% python3 -q
>>> import numpy as np
>>> np.set_printoptions(precision=3, suppress=True, linewidth=160)
>>> def tidy(a):
...     return np.round(a, 3) + 0
... 
>>> A = np.load("mat.npy")
>>> A
array([[2, 3, 2, 3, 2, 3],
       [0, 3, 0, 3, 0, 3],
       [1, 1, 1, 1, 1, 1],
       [2, 3, 2, 3, 2, 3],
       [0, 3, 0, 3, 0, 3],
       [1, 1, 1, 1, 1, 1]])
>>> other = A / np.linalg.norm(A, axis=1, keepdims=True)
>>> gram = other @ other.T
>>> tidy(np.degrees(np.arccos(np.clip(gram[1, 3], -1, 1))))
np.float64(33.69)
>>> tidy(np.linalg.norm(other, axis=1))
array([1., 1., 1., 1., 1., 1.])
>>> np.argwhere(np.triu(np.abs(gram) > 0.95, 1))
array([[0, 2],
       [0, 3],
       [0, 5],
       [1, 4],
       [2, 3],
       [2, 5],
       [3, 5]])
>>> tidy(gram)
array([[1.   , 0.832, 0.981, 1.   , 0.832, 0.981],
       [0.832, 1.   , 0.707, 0.832, 1.   , 0.707],
       [0.981, 0.707, 1.   , 0.981, 0.707, 1.   ],
       [1.   , 0.832, 0.981, 1.   , 0.832, 0.981],
       [0.832, 1.   , 0.707, 0.832, 1.   , 0.707],
       [0.981, 0.707, 1.   , 0.981, 0.707, 1.   ]])
>>> tidy(gram[1])
array([0.832, 1.   , 0.707, 0.832, 1.   , 0.707])
>>> left, sigma, Vt = np.linalg.svd(A, full_matrices=False)
>>> tidy(sigma)
array([11.463,  3.55 ,  0.   ,  0.   ,  0.   ,  0.   ])
>>> tidy(np.sqrt((sigma ** 2).sum())), tidy(np.linalg.norm(A))
(np.float64(12.0), np.float64(12.0))
>>> left.shape, sigma.shape, Vt.shape
((6, 6), (6,), (6, 6))
>>> tidy(Vt @ Vt.T)
array([[1., 0., 0., 0., 0., 0.],
       [0., 1., 0., 0., 0., 0.],
       [0., 0., 1., 0., 0., 0.],
       [0., 0., 0., 1., 0., 0.],
       [0., 0., 0., 0., 1., 0.],
       [0., 0., 0., 0., 0., 1.]])
>>> tidy(np.cumsum(sigma ** 2) / np.sum(sigma ** 2))
array([0.912, 1.   , 1.   , 1.   , 1.   , 1.   ])
>>> tidy(np.abs(Vt[0]))
array([0.221, 0.533, 0.221, 0.533, 0.221, 0.533])
